$ python3 -q
>>> import numpy as np
>>> np.set_printoptions(precision=2, suppress=True, linewidth=160, legacy="1.25")
>>> m1 = 5 * np.eye(5) + np.eye(5, k=1)
>>> m1
array([[5., 1., 0., 0., 0.],
       [0., 5., 1., 0., 0.],
       [0., 0., 5., 1., 0.],
       [0., 0., 0., 5., 1.],
       [0., 0., 0., 0., 5.]])
>>> vals, V = np.linalg.eig(m1)
>>> np.sort(np.linalg.eigvals(m1 @ m1))
array([25., 25., 25., 25., 25.])
>>> vals
array([5., 5., 5., 5., 5.])
>>> data = np.abs(np.array([[-1, -2, 3, 2], [1, -3, 3, 2], [2, -3, 3, 2], [3, 0, -3, -3]])) + np.eye(4)
>>> data = data / data.sum(axis=1, keepdims=True)
>>> data
array([[0.22, 0.22, 0.33, 0.22],
       [0.1 , 0.4 , 0.3 , 0.2 ],
       [0.18, 0.27, 0.36, 0.18],
       [0.3 , 0.  , 0.3 , 0.4 ]])
>>> q = data.astype(float).copy()
>>> for j in range(4):
...     q[:, j] -= q[:, :j] @ (q[:, :j].T @ q[:, j])
...     q[:, j] /= np.linalg.norm(q[:, j])
... 
>>> np.round(q.T @ q, 2) + 0
array([[1., 0., 0., 0.],
       [0., 1., 0., 0.],
       [0., 0., 1., 0.],
       [0., 0., 0., 1.]])
>>> np.round(q.T @ data, 2) + 0
array([[ 0.43,  0.33,  0.61,  0.52],
       [ 0.  ,  0.42,  0.23,  0.02],
       [ 0.  ,  0.  ,  0.04, -0.06],
       [ 0.  ,  0.  ,  0.  ,  0.09]])
>>> data.sum(axis=1)
array([1., 1., 1., 1.])
>>> np.linalg.matrix_power(data, 2)
array([[0.2 , 0.23, 0.33, 0.24],
       [0.18, 0.26, 0.32, 0.24],
       [0.19, 0.25, 0.33, 0.23],
       [0.24, 0.15, 0.33, 0.28]])
>>> pr = np.eye(4)[1]
>>> for _ in range(6):
...     pr = pr @ data
...     print(pr.round(2))
... 
[0.1 0.4 0.3 0.2]
[0.18 0.26 0.32 0.24]
[0.2  0.23 0.33 0.25]
[0.2  0.23 0.33 0.25]
[0.2  0.22 0.33 0.25]
[0.2  0.22 0.33 0.25]
>>> rng = np.random.default_rng(69)
>>> lab = rng.permutation(4)
>>> M2 = data[:, lab] * rng.choice([-1, 1], 4)
>>> M2
array([[ 0.22,  0.22, -0.22,  0.33],
       [ 0.1 ,  0.4 , -0.2 ,  0.3 ],
       [ 0.18,  0.27, -0.18,  0.36],
       [ 0.3 ,  0.  , -0.4 ,  0.3 ]])
>>> U, _, vt = np.linalg.svd(data.T @ M2)
>>> np.round(U @ vt, 2) + 0
array([[ 1.,  0.,  0.,  0.],
       [ 0.,  1.,  0.,  0.],
       [ 0.,  0.,  0.,  1.],
       [ 0.,  0., -1.,  0.]])
>>> q, R = np.linalg.qr(M2)
>>> np.allclose(R.T @ R, M2.T @ M2)
True
>>> round(abs(R[0, 0]), 2), round(np.linalg.norm(M2[:, 0]), 2)
(0.43, 0.43)
>>> np.round(q @ R, 2) + 0
array([[ 0.22,  0.22, -0.22,  0.33],
       [ 0.1 ,  0.4 , -0.2 ,  0.3 ],
       [ 0.18,  0.27, -0.18,  0.36],
       [ 0.3 ,  0.  , -0.4 ,  0.3 ]])
>>> np.round(q.T @ q, 2) + 0
array([[1., 0., 0., 0.],
       [0., 1., 0., 0.],
       [0., 0., 1., 0.],
       [0., 0., 0., 1.]])
>>> q.shape, R.shape
((4, 4), (4, 4))
>>> M = np.diag(10 * np.array([-9, -5, -3, 3, 3])) + np.array([[2, 1, 2, 5, 1],
...     [2, 5, 2, 5, 5],
...     [5, 2, 5, 0, 0],
...     [4, 1, 3, 3, 5],
...     [2, 0, 1, 5, 4]])
>>> M
array([[-88,   1,   2,   5,   1],
       [  2, -45,   2,   5,   5],
       [  5,   2, -25,   0,   0],
       [  4,   1,   3,  33,   5],
       [  2,   0,   1,   5,  34]])
>>> M2 = np.array([[3, 3], [3, 2]])
>>> C = np.kron(M2, M)
>>> np.linalg.matrix_rank(C)
10
>>> vals, V = np.linalg.eig(M)
>>> vals
array([-88.36, -45.21, -24.69,  38.74,  28.52])
>>> np.sort(np.linalg.eigvals(M.T))
array([-88.36, -45.21, -24.69,  28.52,  38.74])
>>> np.sort(np.linalg.eigvals(np.linalg.inv(M)))
array([-0.04, -0.02, -0.01,  0.03,  0.04])
>>> M.shape
(5, 5)
>>> M.sum(axis=0)
array([-75, -41, -17,  48,  45])
>>> np.unravel_index(np.abs(M).argmax(), M.shape)
(0, 0)
>>> np.linalg.svd(M, compute_uv=False)
array([88.44, 46.75, 37.55, 28.65, 24.5 ])
>>> u = np.array([-2, 1, -3, -3])
>>> F = 2 * np.eye(4) + np.outer(u, u)
>>> F
array([[ 6., -2.,  6.,  6.],
       [-2.,  3., -3., -3.],
       [ 6., -3., 11.,  9.],
       [ 6., -3.,  9., 11.]])
>>> q, V = np.linalg.qr(F[:, :1])[0], np.linalg.qr(F[:, 1:])[0]
>>> sigma = np.linalg.svd(q.T @ V, compute_uv=False)
>>> sigma
array([0.98])
>>> round(np.linalg.norm(q @ q.T - V @ V.T, 2), 2)
1.0
>>> (sigma > 0.9).sum()
1
>>> M2 = np.linalg.inv(F)
>>> np.round(np.linalg.slogdet(F)[0], 2)
1.0
>>> M2
array([[ 0.42,  0.04, -0.12, -0.12],
       [ 0.04,  0.48,  0.06,  0.06],
       [-0.12,  0.06,  0.32, -0.18],
       [-0.12,  0.06, -0.18,  0.32]])
>>> round(float(np.linalg.det(F) * np.linalg.det(M2)), 2)
1.0
>>> vals, V = np.linalg.eigh(M2)
>>> x = np.array([-1, 1, -1, -1])
>>> round(float(x @ M2 @ x / (x @ x)), 2), round(float(vals[0]), 2), vals[-1]
(0.1, 0.04, 0.5)
>>> V * np.maximum(vals, 0) @ V.T
array([[ 0.42,  0.04, -0.12, -0.12],
       [ 0.04,  0.48,  0.06,  0.06],
       [-0.12,  0.06,  0.32, -0.18],
       [-0.12,  0.06, -0.18,  0.32]])
>>> round(np.abs(M2).sum(axis=1).max(), 2), np.abs(vals).max()
(0.7, 0.5)
>>> t3 = np.stack([F, -3 * F, F[::-1]])
>>> np.einsum("bij,cij->bc", t3, t3)
array([[  637., -1911.,   162.],
       [-1911.,  5733.,  -486.],
       [  162.,  -486.,   637.]])
>>> np.linalg.matrix_rank(t3.reshape(3, -1))
2
>>> t3.shape
(3, 4, 4)
>>> (t3 @ F.T).shape
(3, 4, 4)
>>> t3.sum(axis=0)
array([[ -6.,   1.,  -3.,  -1.],
       [ 10.,  -9.,  17.,  15.],
       [-14.,   9., -25., -21.],
       [ -6.,   4., -12., -16.]])
>>> W0 = np.load("block16.npy")
>>> W0
array([[3, 2, 0, 0, 0, 0],
       [3, 1, 0, 0, 0, 0],
       [2, 3, 0, 0, 0, 0],
       [0, 0, 3, 2, 0, 0],
       [0, 0, 3, 1, 0, 0],
       [0, 0, 2, 3, 0, 0],
       [0, 0, 0, 0, 3, 2],
       [0, 0, 0, 0, 3, 1],
       [0, 0, 0, 0, 2, 3]])
>>> M2 = np.c_[W0[:, :3] @ np.array([[1, 2, 0], [3, 2, 0], [1, 0, 0]]), np.array([3, -2, 1, -3, -2, -1, -1, 1, 3])]
>>> M2
array([[ 9, 10,  0,  3],
       [ 6,  8,  0, -2],
       [11, 10,  0,  1],
       [ 3,  0,  0, -3],
       [ 3,  0,  0, -2],
       [ 2,  0,  0, -1],
       [ 0,  0,  0, -1],
       [ 0,  0,  0,  1],
       [ 0,  0,  0,  3]])
>>> np.round(np.linalg.norm(M2 - W0 @ np.linalg.lstsq(W0, M2)[0], axis=0), 2) + 0
array([0.  , 0.  , 0.  , 3.94])
>>> np.round(np.linalg.lstsq(W0, M2[:, 0])[0], 2) + 0
array([1., 3., 1., 0., 0., 0.])
